>>> import numpy as np
>>> np.set_printoptions(precision=1, suppress=True, linewidth=120)
>>> feats = np.load("w.npy")
>>> print(feats)
[[ 1 -2 -2]
 [ 1 -1 -3]
 [ 2  1 -1]
 [ 1  1 -1]
 [ 3  0 -3]
 [ 5 -1 -5]
 [ 5 -3 -7]
 [ 4 -2 -5]
 [ 3 -2 -4]
 [ 1  0 -3]
 [ 0  1 -1]
 [ 1  0 -1]
 [ 1  2 -2]]
>>> Xs = (feats - feats.mean(axis=0)) / feats.std(axis=0)
>>> print(np.argwhere(np.abs(Xs) > 2))
[[6 2]]
>>> print(Xs.std(axis=0))
[1. 1. 1.]
>>> coef = np.linalg.lstsq(np.delete(Xs, 0, axis=1), Xs[:, 0])[0]
>>> print(np.round(1 - np.var(Xs[:, 0] - np.delete(Xs, 0, axis=1) @ coef), 1))
0.8
>>> print(coef)
[ 0.1 -1. ]
>>> print(np.abs(coef).argmax())
1
>>> lab = feats[:, 2] > np.median(feats[:, 2])
>>> f = feats[lab].mean(axis=0) - feats[~lab].mean(axis=0)
>>> print(round((((feats - feats.mean(axis=0)) @ f > 0) == lab).mean(), 1))
0.8
>>> print(((feats - feats.mean(axis=0)) @ f > 0).astype(int))
[1 1 1 1 0 0 0 0 0 1 1 1 1]
>>> hat = feats @ np.linalg.solve(feats.T @ feats, feats.T)
>>> print(np.linalg.matrix_rank(np.eye(13) - hat))
10
>>> print(np.round(np.linalg.eigvalsh(hat), 1) + 0)
[0. 0. 0. 0. 0. 0. 0. 0. 0. 0. 1. 1. 1.]
>>> print(np.allclose(hat @ hat, hat))
True
>>> gram = np.cov(feats, rowvar=False)
>>> print(gram.shape)
(3, 3)
>>> print(feats.std(axis=0))
[1.6 1.4 1.8]
>>> print(np.polyfit(feats[:, 2], feats[:, 1], 1))
[0.6 1.3]
>>> E = np.loadtxt("data.csv", delimiter=",")
>>> print(E)
[[-0.4 -0.5  0.8]
 [ 0.  -0.8 -0.6]
 [ 0.9 -0.2  0.3]]
>>> x0 = np.array([9, 1, 2])
>>> print(round(np.linalg.det(E), 1))
1.0
>>> print(np.abs(np.linalg.eigvals(E)))
[1. 1. 1.]
>>> print(np.round(np.linalg.inv(E), 1) + 0)
[[-0.4  0.   0.9]
 [-0.5 -0.8 -0.2]
 [ 0.8 -0.6  0.3]]
>>> f, g = E[1], E[2]
>>> print(round(f @ g, 1))
-0.0
>>> p = (f @ g) / (f @ f) * f
>>> print(g - p)
[ 0.9 -0.2  0.3]
>>> print(np.outer(f, g))
[[ 0.  -0.   0. ]
 [-0.8  0.2 -0.3]
 [-0.5  0.1 -0.2]]
>>> print(np.linalg.norm(E, axis=0))
[1. 1. 1.]
>>> print(np.round(E @ E.T, 1) + 0)
[[1. 0. 0.]
 [0. 1. 0.]
 [0. 0. 1.]]
>>> arr = np.load("arr.npy")
>>> print(arr)
[[17.7  0.   1.9]
 [13.1  0.4  0.5]
 [ 7.9  0.2 -0.7]
 [ 5.1 -0.1 -1.1]
 [ 3.8 -0.3 -1.1]
 [ 2.6 -0.4 -1.1]
 [ 0.3 -0.2 -0.2]
 [-0.4  0.4  0.5]
 [ 0.3  7.   5.6]
 [ 0.4  7.6  6. ]
 [ 2.1 12.7  8.8]
 [ 5.1 21.4 12.9]]
>>> Q, evecs = np.linalg.qr(arr[:, :1])[0], np.linalg.qr(arr[:, 1:])[0]
>>> sig = np.linalg.svd(Q.T @ evecs, compute_uv=False)
>>> print(round(float(np.linalg.norm(Q @ Q.T - evecs @ evecs.T, 2)), 1))
1.0
>>> print(np.degrees(np.arccos(sig.clip(0, 1))))
[73.2]
>>> print(sig)
[0.3]
